$ ipython --no-banner

In [1]: import numpy as np

In [2]: np.set_printoptions(precision=3, suppress=True, linewidth=140, legacy="1.25")

In [3]: W0 = np.load("test8.npy")

In [4]: W0
Out[4]: 
array([[0, 0, 1, 1],
       [0, 0, 0, 1],
       [1, 0, 0, 0],
       [1, 1, 0, 0]])

In [5]: A2 = np.array([[0, 2, 0], [3, 0, -3], [3, 4, 4], [3, 2, -2]])

In [6]: W0 @ A2
Out[6]: 
array([[ 6,  6,  2],
       [ 3,  2, -2],
       [ 0,  2,  0],
       [ 3,  2, -3]])

In [7]: np.einsum("ik,kj->ji", W0, A2)
Out[7]: 
array([[ 6,  3,  0,  3],
       [ 6,  2,  2,  2],
       [ 2, -2,  0, -3]])

In [8]: np.vstack([W0, A2.T]).shape
Out[8]: (7, 4)

In [9]: np.linalg.matrix_rank(W0 @ A2)
Out[9]: 3

In [10]: np.linalg.matrix_rank(np.vstack([W0, A2.T]))
Out[10]: 4

In [11]: np.einsum("ij->j", W0)
Out[11]: array([2, 1, 1, 2])

In [12]: ev, evecs = np.linalg.eigh(W0)

In [13]: vec = np.array([2, -2, 0, 1])

In [14]: np.round(evecs * np.maximum(ev, 0) @ evecs.T, 3) + 0
Out[14]: 
array([[0.671, 0.224, 0.5  , 0.5  ],
       [0.224, 0.447, 0.   , 0.5  ],
       [0.5  , 0.   , 0.447, 0.224],
       [0.5  , 0.5  , 0.224, 0.671]])

In [15]: vec @ W0 @ vec
Out[15]: 0

In [16]: vec @ W0 @ vec / (vec @ vec), np.round(ev[0], 3), round(float(ev[-1]), 3)
Out[16]: (0.0, -1.618, 1.618)

In [17]: q, evecs = np.linalg.qr(W0[:, :2])[0], np.linalg.qr(W0[:, 2:])[0]

In [18]: sv = np.linalg.svd(q.T @ evecs, compute_uv=False)

In [19]: round(float(np.linalg.norm(q @ q.T - evecs @ evecs.T, 2)), 3)
Out[19]: 1.0

In [20]: np.degrees(np.arccos(sv.clip(0, 1)))
Out[20]: array([90., 90.])

In [21]: r0, r1 = W0[1], W0[2]

In [22]: r0 @ r0
Out[22]: 1

In [23]: p = (r0 @ r1) / (r0 @ r0) * r0

In [24]: p
Out[24]: array([0., 0., 0., 0.])

In [25]: (r1 - p) @ r0
Out[25]: 0.0

In [26]: r1 - p
Out[26]: array([1., 0., 0., 0.])

In [27]: np.linalg.matrix_rank(np.outer(r0, r1))
Out[27]: 1

In [28]: J = np.loadtxt("data.csv", delimiter=",")

In [29]: J
Out[29]: 
array([[-5.773,  2.   , -5.546],
       [-5.199,  2.   , -4.397],
       [-2.95 ,  2.   ,  0.101],
       [-3.107,  2.   , -0.213],
       [-3.288,  2.   , -0.576],
       [-4.551,  2.   , -3.103],
       [-2.247,  2.   ,  1.507],
       [-3.018,  2.   , -0.037],
       [-3.54 ,  2.   , -1.079],
       [-5.59 ,  2.   , -5.18 ],
       [-2.282,  2.   ,  1.435],
       [-2.562,  2.   ,  0.875],
       [-3.778,  2.   , -1.557],
       [-3.011,  2.   , -0.022],
       [-2.1  ,  2.   ,  1.801],
       [-4.062,  2.   , -2.125],
       [-1.755,  2.   ,  2.49 ],
       [-1.549,  2.   ,  2.901],
       [-1.487,  2.   ,  3.025],
       [-2.164,  2.   ,  1.671]])

In [30]: round(float(np.linalg.norm(J, 2) / np.linalg.norm(J)), 3)
Out[30]: 0.877

In [31]: [round(float(x), 3) for x in np.linalg.svd(J, compute_uv=False)[:3]]
Out[31]: [18.523, 10.169, 0.0]

In [32]: np.linalg.cond(J) > 100
Out[32]: True
